>>> import numpy as np
>>> from numpy import linalg as LA
>>> np.set_printoptions(precision=2, suppress=True, linewidth=160)
>>> tidy = lambda a: np.round(a, 2) + 0
>>> K = np.array([[-6.0, 2.1, 1.1], [-38.0, 1.4, 0.8], [-20.0, 0.3, 0.2]])
>>> left, sig, vt = LA.svd(K)
>>> tidy(sig)
array([43.4 ,  2.17,  0.  ])
>>> other = left[:, :2] @ np.diag(sig[:2]) @ vt[:2]
>>> LA.matrix_rank(K, rtol=0.05)
np.int64(1)
>>> LA.matrix_rank(other)
np.int64(2)
>>> tidy(other)
array([[ -6. ,   2.1,   1.1],
       [-38. ,   1.4,   0.8],
       [-20. ,   0.3,   0.2]])
>>> tidy(LA.norm(K - other, 2)), tidy(sig[2])
(np.float64(0.0), np.float64(0.0))
>>> tidy(LA.norm(K - other) / LA.norm(K))
np.float64(0.0)
>>> LA.matrix_rank(K, rtol=0.1)
np.int64(1)
>>> LA.cond(K) > 100
np.True_
>>> tidy(LA.norm(K, 2) / LA.norm(K))
np.float64(1.0)
>>> np.argsort(-LA.norm(K, axis=0).round(6), kind="stable")[:3]
array([0, 1, 2])
>>> [round(float(x), 2) for x in LA.svd(K, compute_uv=False)[:3]]
[43.4, 2.17, 0.0]
>>> rng = np.random.default_rng(577)
>>> other = K + rng.integers(-2, 3, (3, 2)) @ rng.integers(-2, 3, (2, 3))
>>> tidy(other)
array([[ -6. ,   3.1,   1.1],
       [-40. ,  -2.6,  -0.2],
       [-24. ,  -2.7,  -1.8]])
>>> tidy(LA.svd(other - K, compute_uv=False))
array([6.92, 1.77, 0.  ])
>>> np.abs(other - K).sum(axis=1)
array([1., 7., 9.])
>>> vec = np.array([-5, 7, -9])
>>> a = np.maximum(K @ vec, 0)
>>> np.tanh(K @ vec)
array([1., 1., 1.])
>>> tidy(K.T @ a)
array([-9533.6 ,   372.81,   212.42])
>>> K * (a > 1e-9)[:, None]
array([[ -6. ,   2.1,   1.1],
       [-38. ,   1.4,   0.8],
       [-20. ,   0.3,   0.2]])
>>> tidy(np.maximum(K @ vec, 0) - np.maximum(-K @ vec, 0))
array([ 34.8, 192.6, 100.3])
>>> np.flatnonzero(a > 1e-9)
array([0, 1, 2])
>>> tidy(LA.eigvals(K))
array([-2.2+9.35j, -2.2-9.35j,  0. +0.j  ])
>>> tidy(LA.eigvals(K).sum().real)
np.float64(-4.4)
>>> tidy(np.einsum("ii->", K))
np.float64(-4.4)
>>> np.einsum("ij,ji->", K, K)
np.float64(-165.12)
>>> feats = np.load("run10.npy")
>>> tidy(feats)
array([[ 1.  ,  0.  ,  0.  ],
       [ 0.  ,  0.71, -0.71],
       [ 0.  ,  0.71,  0.71]])
>>> # orthonormal columns
>>> vec = np.array([-8, 3, 0])
>>> [p for p in range(1, 25) if np.allclose(LA.matrix_power(feats, p), np.eye(3))]
[8, 16, 24]
>>> tidy(LA.det(feats))
np.float64(1.0)
>>> tidy(LA.inv(feats))
array([[ 1.  ,  0.  ,  0.  ],
       [ 0.  ,  0.71,  0.71],
       [ 0.  , -0.71,  0.71]])
>>> np.allclose(feats @ feats.T, feats.T @ feats)
True
>>> np.allclose(feats, feats.T)
False
>>> tidy(np.trace(feats))
np.float64(2.41)
>>> tidy((feats - feats.T) / 2)
array([[ 0.  ,  0.  ,  0.  ],
       [ 0.  ,  0.  , -0.71],
       [ 0.  ,  0.71,  0.  ]])
>>> tidy(feats @ feats)
array([[ 1.,  0.,  0.],
       [ 0.,  0., -1.],
       [ 0.,  1.,  0.]])
>>> tidy((feats + feats.T) / 2)
array([[1.  , 0.  , 0.  ],
       [0.  , 0.71, 0.  ],
       [0.  , 0.  , 0.71]])
>>> tidy(LA.det(feats))
np.float64(1.0)
>>> tidy(np.abs(LA.eigvals(feats)).max())
np.float64(1.0)
>>> idx = rng.permutation(3)
>>> other = feats[:, idx] * rng.choice([-1, 1], 3)
>>> tidy(other)
array([[ 0.  , -1.  ,  0.  ],
       [-0.71,  0.  , -0.71],
       [-0.71,  0.  ,  0.71]])
>>> left, _, vt = LA.svd(feats.T @ other)
>>> idx
array([1, 0, 2])
>>> other = np.array([[4, 4, 5, 3, 2],
...     [2, 5, 1, 4, 1],
...     [1, 4, 4, 5, 2],
...     [5, 5, 5, 4, 0],
...     [4, 5, 1, 2, 0]])
>>> other[-1] = other[0]
>>> F = other + 0.3 * np.eye(5)
>>> F
array([[4.3, 4. , 5. , 3. , 2. ],
       [2. , 5.3, 1. , 4. , 1. ],
       [1. , 4. , 4.3, 5. , 2. ],
       [5. , 5. , 5. , 4.3, 0. ],
       [4. , 4. , 5. , 3. , 2.3]])
>>> left, sig, vt = LA.svd(F)
>>> np.argmax(sig[:-1] / (sig[1:] + 1e-6)) + 1
np.int64(4)
>>> other = left[:, :4] @ np.diag(sig[:4]) @ vt[:4]
>>> LA.matrix_rank(F, rtol=0.05)
np.int64(4)
>>> tidy(LA.norm(F - other) / LA.norm(F))
np.float64(0.0)
>>> M = np.load("data.npy")
>>> M
array([[3, 9, 1, 4, 0, 3, 1, 5],
       [9, 3, 9, 1, 4, 0, 3, 1],
       [1, 9, 3, 9, 1, 4, 0, 3],
       [4, 1, 9, 3, 9, 1, 4, 0],
       [0, 4, 1, 9, 3, 9, 1, 4],
       [3, 0, 4, 1, 9, 3, 9, 1],
       [1, 3, 0, 4, 1, 9, 3, 9],
       [5, 1, 3, 0, 4, 1, 9, 3]])
>>> # symmetric
>>> idx = rng.permutation(8)
>>> idx
array([7, 2, 0, 5, 1, 6, 4, 3])
>>> other = M[idx][:, idx]
>>> other
array([[3, 3, 5, 1, 1, 9, 4, 0],
       [3, 3, 1, 4, 9, 0, 1, 9],
       [5, 1, 3, 3, 9, 1, 0, 4],
       [1, 4, 3, 3, 0, 9, 9, 1],
       [1, 9, 9, 0, 3, 3, 4, 1],
       [9, 0, 1, 9, 3, 3, 1, 4],
       [4, 1, 0, 9, 4, 1, 3, 9],
       [0, 9, 4, 1, 1, 4, 9, 3]])
>>> np.trace(other)
np.int64(24)
>>> E = np.load("x.npy")
>>> E
array([[-1,  2,  0,  0],
       [-2, -1,  0,  0],
       [ 0,  0, -1,  2],
       [ 0,  0, -2, -1]])
>>> # 2 groups of indices that never mix
>>> (LA.matrix_power((E != 0) + (E.T != 0) + np.eye(4), 4) > 0).astype(int)
array([[1, 1, 0, 0],
       [1, 1, 0, 0],
       [0, 0, 1, 1],
       [0, 0, 1, 1]])
>>> tidy(LA.det(E))
np.float64(25.0)
>>> (E != 0).astype(int)
array([[1, 1, 0, 0],
       [1, 1, 0, 0],
       [0, 0, 1, 1],
       [0, 0, 1, 1]])
>>> np.flatnonzero(LA.matrix_power((E != 0) + (E.T != 0) + np.eye(4), 4)[0])
array([0, 1])
>>> tidy(feats @ feats)
array([[ 1.,  0.,  0.],
       [ 0.,  0., -1.],
       [ 0.,  1.,  0.]])
>>> tidy(np.sort(LA.eigvals(feats).real))
array([0.71, 0.71, 1.  ])
>>> tidy(LA.det(feats))
np.float64(1.0)
>>> (LA.matrix_power((feats != 0) + (feats.T != 0) + np.eye(3), 3) > 0).astype(int)
array([[1, 0, 0],
       [0, 1, 1],
       [0, 1, 1]])
>>> tidy(LA.eigvals(E))
array([-1.+2.j, -1.-2.j, -1.+2.j, -1.-2.j])
>>> tidy(LA.det(E[::-1]))
np.float64(25.0)
>>> tidy(LA.det(2 * E)), tidy(LA.det(E))
(np.float64(400.0), np.float64(25.0))
>>> tidy(LA.eigvals(E).sum().real)
np.float64(-4.0)
>>> tidy(np.poly(E))
array([ 1.,  4., 14., 20., 25.])
>>> other = E / np.sqrt((E ** 2).mean(axis=1, keepdims=True))
>>> LA.matrix_rank(other) == LA.matrix_rank(E)
np.True_
>>> LA.matrix_rank(E - E.mean(axis=1, keepdims=True))
np.int64(3)
>>> tidy(other[1])
array([-1.79, -0.89,  0.  ,  0.  ])
>>> tidy(LA.norm(other, axis=1))
array([2., 2., 2., 2.])
>>> data = np.load("test10.npy")
>>> data
array([[-0.9 , -0.49,  0.86, -0.92,  0.37,  1.01],
       [ 2.06,  1.29, -2.15,  2.06, -0.99, -2.02],
       [ 0.31,  0.13, -0.4 ,  0.31, -0.19, -0.22],
       [ 0.16,  0.13, -0.2 ,  0.  ,  0.08, -0.02],
       [ 0.66,  0.15, -0.65,  0.64, -0.4 , -0.7 ],
       [ 0.35,  0.25, -0.53,  0.39, -0.37, -0.37],
       [ 0.32,  0.24, -0.14,  0.2 , -0.16, -0.19],
       [ 1.11,  0.44, -1.01,  0.84, -0.42, -0.83],
       [ 1.04,  0.56, -1.09,  1.12, -0.33, -0.75],
       [ 0.71,  0.21, -0.79,  0.56, -0.53, -0.82],
       [ 0.54,  0.45, -0.77,  0.68, -0.35, -0.62],
       [-1.29, -0.59,  1.2 , -1.29,  0.59,  1.21],
       [ 0.48,  0.17, -0.71,  0.54, -0.24, -0.44],
       [-0.87, -0.46,  0.79, -0.85,  0.32,  0.93],
       [ 1.43,  0.75, -1.44,  1.22, -0.67, -1.32],
       [ 0.42,  0.14, -0.32,  0.42, -0.2 , -0.5 ],
       [-0.16, -0.06,  0.14, -0.09, -0.06,  0.03],
       [-1.16, -0.48,  1.26, -1.21,  0.64,  0.95],
       [-0.51, -0.21,  0.65, -0.59,  0.26,  0.62],
       [-2.28, -1.2 ,  2.45, -2.28,  1.12,  2.47],
       [-0.37, -0.1 ,  0.19, -0.27,  0.17,  0.11],
       [-5.05, -2.83,  5.09, -5.16,  2.53,  5.01],
       [ 0.6 ,  0.26, -0.75,  0.49, -0.15, -0.47],
       [ 3.05,  1.51, -2.99,  3.05, -1.65, -3.28],
       [ 0.45,  0.  , -0.53,  0.6 , -0.21, -0.45],
       [-1.75, -0.73,  1.35, -1.35,  0.71,  1.23],
       [-0.87, -0.33,  0.66, -0.71,  0.25,  0.49],
       [ 2.25,  1.21, -1.95,  2.14, -0.95, -2.1 ],
       [ 5.07,  2.67, -5.01,  5.11, -2.62, -4.93]])
>>> W2 = data[[18, 1]].astype(float)
>>> for _ in range(6):
...     idx = LA.norm(data[:, None] - W2, axis=-1).argmin(axis=1)
...     W2 = np.array([data[idx == j].mean(axis=0) for j in range(2)])
... 
>>> idx
array([0, 1, 0, 0, 0, 0, 0, 1, 1, 0, 0, 0, 0, 0, 1, 0, 0, 0, 0, 0, 0, 0, 0, 1, 0, 0, 0, 1, 1])
>>> np.bincount(idx)
array([22,  7])
>>> np.abs(W2[1] - W2[0]).argmax()
np.int64(0)
>>> D = LA.norm(data[:, None] - data[None], axis=-1)
>>> tidy(D[:5, :5])
array([[0.  , 6.4 , 2.6 , 2.15, 3.33],
       [6.4 , 0.  , 3.8 , 4.26, 3.1 ],
       [2.6 , 3.8 , 0.  , 0.52, 0.75],
       [2.15, 4.26, 0.52, 0.  , 1.25],
       [3.33, 3.1 , 0.75, 1.25, 0.  ]])
>>> D.shape
(29, 29)
>>> np.flatnonzero(D[22] < D.mean() / 2)
array([ 2,  3,  4,  5,  6,  7,  8,  9, 10, 12, 14, 15, 16, 20, 22, 24])
>>> D.mean(axis=1).argmax()
np.int64(21)
>>> other = np.array([[-3, -2, 0],
...     [3, 1, 0],
...     [2, -1, 3],
...     [2, -1, 1],
...     [-3, 0, 2],
...     [2, -2, 0]])
>>> LA.matrix_rank(np.vstack([data, other.T]))
np.int64(6)
>>> LA.matrix_rank(data @ other)
np.int64(3)
>>> tidy(np.einsum("ij->j", data))
array([ 5.8 ,  3.08, -6.79,  5.65, -3.45, -5.97])
>>> T = data.reshape(29, 2, -1)
>>> np.swapaxes(T, 1, 2)[2]
array([[ 0.31,  0.31],
       [ 0.13, -0.19],
       [-0.4 , -0.22]])
>>> np.einsum("ihd,jhd->hij", T, T).shape
(2, 29, 29)
>>> T[:, 0]
array([[-0.9 , -0.49,  0.86],
       [ 2.06,  1.29, -2.15],
       [ 0.31,  0.13, -0.4 ],
       [ 0.16,  0.13, -0.2 ],
       [ 0.66,  0.15, -0.65],
       [ 0.35,  0.25, -0.53],
       [ 0.32,  0.24, -0.14],
       [ 1.11,  0.44, -1.01],
       [ 1.04,  0.56, -1.09],
       [ 0.71,  0.21, -0.79],
       [ 0.54,  0.45, -0.77],
       [-1.29, -0.59,  1.2 ],
       [ 0.48,  0.17, -0.71],
       [-0.87, -0.46,  0.79],
       [ 1.43,  0.75, -1.44],
       [ 0.42,  0.14, -0.32],
       [-0.16, -0.06,  0.14],
       [-1.16, -0.48,  1.26],
       [-0.51, -0.21,  0.65],
       [-2.28, -1.2 ,  2.45],
       [-0.37, -0.1 ,  0.19],
       [-5.05, -2.83,  5.09],
       [ 0.6 ,  0.26, -0.75],
       [ 3.05,  1.51, -2.99],
       [ 0.45,  0.  , -0.53],
       [-1.75, -0.73,  1.35],
       [-0.87, -0.33,  0.66],
       [ 2.25,  1.21, -1.95],
       [ 5.07,  2.67, -5.01]])
